$ python -q
>>> import numpy as np
>>> import numpy.linalg as la
>>> np.set_printoptions(precision=2, suppress=True, linewidth=160)
>>> def tidy(a):
...     return np.round(a, 2) + 0
... 
>>> X = np.load("out18.npy")
>>> print(X)
[[ 3.  1. -1.]
 [-5. -3.  1.]
 [-3. -3.  1.]]
>>> rng = np.random.default_rng(827)
>>> idx = rng.permutation(3)
>>> print(idx)
[1 0 2]
>>> B = X[idx][:, idx]
>>> print(np.diag(B))
[-3.  3.  1.]
>>> x = np.array([0, -2, 3])
>>> print(np.sign((X @ x).round(6)))
[-1.  1.  1.]
>>> print(X @ (2 * x))
[-10.  18.  18.]
>>> print((X * x).sum(axis=1))
[-5.  9.  9.]
>>> arr = np.loadtxt("m.csv", delimiter=",")
>>> print(arr)
[[  0.  11.  -7.   2.   2.]
 [-11.   0.   1.  14. -10.]
 [  7.  -1.   0.   9.   2.]
 [ -2. -14.  -9.   0.  -2.]
 [ -2.  10.  -2.   2.   0.]]
>>> gram = arr.T @ arr
>>> print(la.matrix_rank(gram))
4
>>> print(np.trace(gram), (arr ** 2).sum())
1128.0 1128.0
>>> B = np.array([[3, 5, 5], [1, -2, -1], [5, -3, -2], [4, -5, -5], [-3, 2, 5]])
>>> print(B.T @ arr.T)
[[ -22.   58.   50.  -59.    2.]
 [  -7. -148.   -4.   41.  -34.]
 [   3. -177.    1.   12.  -26.]]
>>> B @ arr
Traceback (most recent call last):
  File "<python-input-22>", line 1, in <module>
    B @ arr
    ~~^~~~~
ValueError: matmul: Input operand 1 has a mismatch in its core dimension 0, with gufunc signature (n?,k),(k,m?)->(n?,m?) (size 5 is different from 3)
>>> print(np.einsum("ij->j", arr))
[ -8.   6. -17.  27.  -8.]
>>> print(la.matrix_rank(np.vstack([arr, B.T])))
5
>>> print(arr @ B)
[[ -22.   -7.    3.]
 [  58. -148. -177.]
 [  50.   -4.    1.]
 [ -59.   41.   12.]
 [   2.  -34.  -26.]]
>>> print(la.matrix_rank(arr @ B))
3
>>> rk = la.matrix_rank(arr)
>>> print(rk)
4
>>> ns = la.svd(arr)[2][rk:].T
>>> print(tidy(arr @ ns))
[[0.]
 [0.]
 [0.]
 [0.]
 [0.]]
>>> print(la.matrix_rank(arr.T @ arr), la.matrix_rank(arr @ arr.T))
4 4
>>> proj = np.triu(np.array([[1, 1, 1, -3, 2],
...     [1, 3, -2, 0, -2],
...     [0, 2, -3, 1, -3],
...     [-3, -3, -3, 2, -2],
...     [0, 3, -1, 2, -1]]), 1) + np.eye(5)
>>> B = proj @ arr @ la.inv(proj)
>>> print(np.trace(B), np.trace(arr))
0.0 0.0
>>> print(proj @ arr - arr @ proj)
[[ -2.  61.  46.  34.   3.]
 [-10.  -7.  15. -56.  49.]
 [  4. -51. -12.  15.   0.]
 [  4. -18. -22.  -1. -51.]
 [  0.   2.  22.  -4.  22.]]
>>> print(np.diff(arr, axis=0))
[[-11. -11.   8.  12. -12.]
 [ 18.  -1.  -1.  -5.  12.]
 [ -9. -13.  -9.  -9.  -4.]
 [  0.  24.   7.   2.   2.]]
>>> print(tidy(la.svd(arr, compute_uv=False)))
[20.74 20.74 11.57 11.57  0.  ]
>>> print(arr - arr[0])
[[  0.   0.   0.   0.   0.]
 [-11. -11.   8.  12. -12.]
 [  7. -12.   7.   7.   0.]
 [ -2. -25.  -2.  -2.  -4.]
 [ -2.  -1.   5.   0.  -2.]]
>>> print(arr.mean(axis=0))
[-1.6  1.2 -3.4  5.4 -1.6]
>>> print(tidy(la.norm(arr)))
33.59
>>> print(np.count_nonzero(arr))
20
>>> print(arr.sum(axis=0))
[ -8.   6. -17.  27.  -8.]
>>> print(np.unravel_index(np.abs(arr).argmax(), arr.shape))
(np.int64(1), np.int64(3))
>>> print(arr.sum(axis=1))
[  8.  -6.  17. -27.   8.]
>>> np.zeros(5, 5)
Traceback (most recent call last):
  File "<python-input-45>", line 1, in <module>
    np.zeros(5, 5)
    ~~~~~~~~^^^^^^
TypeError: Cannot interpret '5' as a data type
>>> J = np.loadtxt("sample7.csv", delimiter=",")
>>> print(J)
[[0. 1. 0.]
 [1. 0. 0.]
 [0. 0. 0.]]
>>> x = np.array([2, 1, 4])
>>> a = np.maximum(J @ x, 0)
>>> print(J.T @ a)
[2. 1. 0.]
>>> print(J * (a > 1e-9)[:, None])
[[0. 1. 0.]
 [1. 0. 0.]
 [0. 0. 0.]]
>>> print(np.maximum(J @ x, 0) - np.maximum(-J @ x, 0))
[1. 2. 0.]
>>> print(np.flatnonzero(a > 1e-9))
[0 1]
>>> proj = np.triu(np.array([[1, 0, 2], [3, 0, 3], [3, -2, -1]]), 1) + np.eye(3)
>>> B = proj @ J @ la.inv(proj)
>>> print(np.poly(B))
[ 1.  0. -1.  0.]
>>> print([round(float(x), 2) for x in la.svd(J, compute_uv=False)[:3]])
[1.0, 1.0, 0.0]
>>> print(np.argsort(-la.norm(J, axis=0).round(6), kind="stable")[:3])
[0 1 2]
>>> K = np.load("w.npy")
>>> print(K)
[[-1.43 -0.75 -1.47 -1.41]
 [-0.35 -0.19 -0.35 -0.33]
 [-1.59 -0.8  -1.58 -1.58]
 [-3.08 -1.54 -3.09 -3.08]
 [ 1.1   0.57  1.14  1.11]
 [-2.   -1.   -2.04 -2.  ]
 [ 0.02  0.04  0.03  0.02]
 [ 3.85  1.94  3.93  3.86]
 [-0.42 -0.18 -0.39 -0.39]
 [ 1.05  0.52  1.08  1.01]
 [ 0.74  0.41  0.78  0.75]
 [ 1.21  0.59  1.16  1.17]
 [-0.14 -0.08 -0.12 -0.13]
 [-0.18 -0.11 -0.22 -0.2 ]
 [ 3.57  1.8   3.58  3.55]
 [ 0.15  0.09  0.17  0.14]
 [-0.96 -0.53 -0.96 -0.97]
 [-2.43 -1.2  -2.4  -2.4 ]]
>>> O, Rm = la.qr(K)
>>> print(np.allclose(Rm.T @ Rm, K.T @ K))
True
>>> print(tidy(np.trace(O @ O.T)))
4.0
>>> print(tidy(O @ Rm))
[[-1.43 -0.75 -1.47 -1.41]
 [-0.35 -0.19 -0.35 -0.33]
 [-1.59 -0.8  -1.58 -1.58]
 [-3.08 -1.54 -3.09 -3.08]
 [ 1.1   0.57  1.14  1.11]
 [-2.   -1.   -2.04 -2.  ]
 [ 0.02  0.04  0.03  0.02]
 [ 3.85  1.94  3.93  3.86]
 [-0.42 -0.18 -0.39 -0.39]
 [ 1.05  0.52  1.08  1.01]
 [ 0.74  0.41  0.78  0.75]
 [ 1.21  0.59  1.16  1.17]
 [-0.14 -0.08 -0.12 -0.13]
 [-0.18 -0.11 -0.22 -0.2 ]
 [ 3.57  1.8   3.58  3.55]
 [ 0.15  0.09  0.17  0.14]
 [-0.96 -0.53 -0.96 -0.97]
 [-2.43 -1.2  -2.4  -2.4 ]]
>>> print(tidy(O.T @ O))
[[1. 0. 0. 0.]
 [0. 1. 0. 0.]
 [0. 0. 1. 0.]
 [0. 0. 0. 1.]]
>>> print(tidy(abs(Rm[0, 0])), tidy(la.norm(K[:, 0])))
7.56 7.56
>>> print(tidy(np.abs(np.diag(Rm))))
[7.56 0.09 0.11 0.06]
>>> gram = np.cov(K, rowvar=False)
>>> print(np.argsort(-K.std(axis=0).round(6), kind="stable"))
[2 0 3 1]
>>> print(np.argwhere(np.triu(np.abs(np.corrcoef(K.T)) > 0.8, 1)))
[[0 1]
 [0 2]
 [0 3]
 [1 2]
 [1 3]
 [2 3]]
>>> print(tidy(K.std(axis=0)))
[1.78 0.9  1.8  1.77]
>>> print(tidy(np.corrcoef(K[:, 1], K[:, 2])[0, 1]))
1.0
>>> cen = K - K.mean(axis=0)
>>> V = la.svd(cen)[2][:1]
>>> B = cen - cen @ V.T @ V
>>> print(tidy(la.norm(B) / la.norm(cen)))
0.01
>>> print(tidy((cen @ V.T).std(axis=0)))
[3.22]
>>> print(tidy(np.cov(cen @ V.T, rowvar=False)))
10.96
>>> print(tidy(np.diag(V.T @ V)))
[0.31 0.08 0.31 0.3 ]
>>> A = np.load("run2.npy")
>>> print(tidy(A))
[[-1.62 -0.23  1.15]
 [ 1.01 -1.28  1.15]
 [ 0.61  1.52  1.15]]
>>> f = np.array([3, 1])
>>> print(tidy(np.cross(A[1, :3], A[2, :3])))
[-3.23 -0.47  2.31]
>>> print(tidy(np.array([np.convolve(row, f, "same") for row in A])))
[[-4.85 -2.32  3.23]
 [ 3.03 -2.84  2.18]
 [ 1.82  5.16  4.98]]
>>> print(tidy(np.convolve(A[1], f)))
[ 3.03 -2.84  2.18  1.15]
>>> O, Rm = la.qr(A)
>>> print(tidy(Rm))
[[2. 0. 0.]
 [0. 2. 0.]
 [0. 0. 2.]]
>>> print(tidy(O @ Rm))
[[-1.62 -0.23  1.15]
 [ 1.01 -1.28  1.15]
 [ 0.61  1.52  1.15]]
>>> print(tidy(O))
[[-0.81 -0.12  0.58]
 [ 0.51 -0.64  0.58]
 [ 0.3   0.76  0.58]]
>>> print(tidy(la.norm(A, 2)))
2.0
>>> print(tidy(la.norm(A[2], 1)), tidy(la.norm(A[2], np.inf)))
3.28 1.52
>>> print(la.norm(A, axis=1).argmax())
0
>>> print(tidy(la.norm(A) ** 2 / la.norm(A, 2) ** 2))
3.0
>>> print(tidy(la.norm(A, "nuc")))
6.0
>>> print(tidy(la.norm(A[2] - A[1])))
2.83
>>> print(tidy(la.norm(A, axis=1)))
[2. 2. 2.]
>>> print(tidy(la.norm(A, axis=0)))
[2. 2. 2.]
>>> B = A + rng.integers(-2, 3, (3, 1)) @ rng.integers(-2, 3, (1, 3))
>>> print(tidy(B))
[[-3.62 -1.23  3.15]
 [-0.99 -2.28  3.15]
 [-1.39  0.52  3.15]]
>>> print(np.abs(B - A).sum(axis=1))
[5. 5. 5.]
>>> print(la.matrix_rank(B - A, tol=1e-8))
1
>>> x = np.array([1, 2, 1])
>>> target = B @ x
>>> print(tidy(target))
[-2.93 -2.4   2.79]
>>> print(tidy(la.solve(B, target + B[:, 2])))
[1. 2. 2.]
>>> print(tidy(la.solve(B, -3 * target)))
[-3. -6. -3.]
>>> E = np.array([[1, 2, 0, 1, 2],
...     [-2, 1, -1, 2, 0],
...     [1, 1, 0, 3, -1],
...     [-3, 0, 3, 0, 2],
...     [0, 2, 3, 3, -1]])
>>> O = E.astype(float).copy()
>>> for j in range(5):
...     O[:, j] -= O[:, :j] @ (O[:, :j].T @ O[:, j])
...     O[:, j] /= la.norm(O[:, j])
... 
>>> print(tidy(O))
[[ 0.26  0.61 -0.17 -0.63  0.37]
 [-0.52  0.36 -0.72  0.2  -0.23]
 [ 0.26  0.3  -0.01  0.73  0.56]
 [-0.77  0.06  0.42 -0.1   0.46]
 [ 0.    0.63  0.53  0.17 -0.54]]
>>> print(tidy(O.T @ O))
[[1. 0. 0. 0. 0.]
 [0. 1. 0. 0. 0.]
 [0. 0. 1. 0. 0.]
 [0. 0. 0. 1. 0.]
 [0. 0. 0. 0. 1.]]
>>> B = np.array([[1, 2, 0], [2, 1, 0], [2, 1, 2], [1, 0, 0], [0, 1, 0]])
>>> print(np.einsum("ij->j", E))
[-3  6  5  9  2]
>>> print(np.vstack([E, B.T]).shape)
(8, 5)
>>> print(B.T @ E.T)
[[ 6  0  6  3 13]
 [ 6 -4  2 -1  4]
 [ 0 -2  0  6  6]]
>>> print(E @ B)
[[ 6  6  0]
 [ 0 -4 -2]
 [ 6  2  0]
 [ 3 -1  6]
 [13  4  6]]
>>> print(np.einsum("ij,ij->i", E, E))
[10 10 12 22 23]
>>> print(la.matrix_rank(np.vstack([E, B.T])))
5
>>> B = np.array([[7, 1, 9, 4], [-4, -4, -6, 1], [2, -1, -9, -1], [-1, 6, 0, 3]])
>>> m1 = np.triu(B, 1)
>>> print(m1)
[[ 0  1  9  4]
 [ 0  0 -6  1]
 [ 0  0  0 -1]
 [ 0  0  0  0]]
>>> # rows and columns are dependent
>>> print(tidy(np.sort(la.eigvals(m1))))
[0. 0. 0. 0.]
>>> print(np.prod(np.diag(m1)), tidy(la.det(m1)))
0 0.0
>>> print(la.matrix_rank(m1 - m1[0, 0] * np.eye(4)))
3
>>> print([int(la.matrix_rank(la.matrix_power(m1, p))) for p in range(1, 5)])
[3, 2, 1, 0]
>>> print(tidy(la.norm(m1)))
11.66
>>> m1[4]
Traceback (most recent call last):
  File "<python-input-128>", line 1, in <module>
    m1[4]
    ~~^^^
IndexError: index 4 is out of bounds for axis 0 with size 4
>>> print(m1.mean(axis=0))
[0.   0.25 0.75 1.  ]
>>> print(m1 - m1[0])
[[  0   0   0   0]
 [  0  -1 -15  -3]
 [  0  -1  -9  -5]
 [  0  -1  -9  -4]]
>>> print(np.unravel_index(np.abs(m1).argmax(), m1.shape))
(np.int64(0), np.int64(2))
>>> print(tidy(la.svd(m1, compute_uv=False)))
[11.23  3.14  0.17  0.  ]
>>> print(m1.sum(axis=0))
[0 1 3 4]
>>> print(m1.shape)
(4, 4)
>>> print(np.abs(m1).max())
9
>>> B = np.array([[2, 0, 3, 3, 2],
...     [1, 0, 0, 2, 3],
...     [1, 1, 0, 2, 0],
...     [2, 3, 0, 3, 3],
...     [3, 3, 1, 3, 0]])
>>> mat = B + B.T
>>> print(mat)
[[4 1 4 5 5]
 [1 0 1 5 6]
 [4 1 0 2 1]
 [5 5 2 6 6]
 [5 6 1 6 0]]
>>> x = np.array([1, 3, 0, 5, 2])
>>> target = mat @ x
>>> print(target)
[42 38 19 62 53]
>>> print(tidy(la.solve(mat, target + mat[:, 2])))
[1. 3. 1. 5. 2.]
>>> print(tidy(la.solve(mat.T, mat[0])))
[1. 0. 0. 0. 0.]
>>> B = np.array([[3, -2], [-1, 3], [-1, -1], [-3, 3], [0, -3]])
>>> print(np.einsum("ij->j", mat))
[19 13  8 24 18]
>>> B @ mat
Traceback (most recent call last):
  File "<python-input-146>", line 1, in <module>
    B @ mat
    ~~^~~~~
ValueError: matmul: Input operand 1 has a mismatch in its core dimension 0, with gufunc signature (n?,k),(k,m?)->(n?,m?) (size 5 is different from 2)
>>> U, sigma, Vh = la.svd(mat, full_matrices=False)
>>> print((sigma > 1e-8).sum())
5
>>> print(tidy(np.cumsum(sigma ** 2) / np.sum(sigma ** 2)))
[0.83 0.96 0.98 0.99 1.  ]
>>> print(tidy(U.T @ mat @ Vh.T))
[[18.07  0.    0.    0.    0.  ]
 [ 0.    7.02  0.    0.    0.  ]
 [ 0.    0.    2.88  0.    0.  ]
 [ 0.    0.    0.    2.1   0.  ]
 [ 0.    0.    0.    0.    1.83]]
>>> print(tidy(np.sqrt((sigma ** 2).sum())), tidy(la.norm(mat)))
19.8 19.8
>>> print(tidy(sigma / sigma[0]))
[1.   0.39 0.16 0.12 0.1 ]
>>> print(np.allclose(U * sigma @ Vh, mat))
True
>>> print(tidy(np.abs(Vh[0])))
[0.47 0.36 0.22 0.61 0.47]
>>> print(tidy(U.T @ U))
[[1. 0. 0. 0. 0.]
 [0. 1. 0. 0. 0.]
 [0. 0. 1. 0. 0.]
 [0. 0. 0. 1. 0.]
 [0. 0. 0. 0. 1.]]
>>> print(U.shape, sigma.shape, Vh.shape)
(5, 5) (5,) (5, 5)
>>> x = np.array([2, 7, 4, 8])
>>> print((K @ x).argmax())
7
>>> x @ K
Traceback (most recent call last):
  File "<python-input-159>", line 1, in <module>
    x @ K
    ~~^~~
ValueError: matmul: Input operand 1 has a mismatch in its core dimension 0, with gufunc signature (n?,k),(k,m?)->(n?,m?) (size 18 is different from 4)
>>> print(np.sign((K @ x).round(6)))
[-1. -1. -1. -1.  1. -1.  1.  1. -1.  1.  1.  1. -1. -1.  1.  1. -1. -1.]
>>> w, V = la.eigvalsh(mat)
Traceback (most recent call last):
  File "<python-input-161>", line 1, in <module>
    w, V = la.eigvalsh(mat)
    ^^^^
ValueError: too many values to unpack (expected 2)
>>> w, V = la.eigh(mat)
>>> print(np.abs(V[:, -1]).round(6).argmax())
3
>>> print(tidy(la.svd(mat, compute_uv=False)))
[18.07  7.02  2.88  2.1   1.83]
>>> print(tidy(la.eigvalsh(mat + -3 * np.eye(5))))
[-10.02  -5.1   -4.83  -0.12  15.07]
>>> print(tidy(w))
[-7.02 -2.1  -1.83  2.88 18.07]
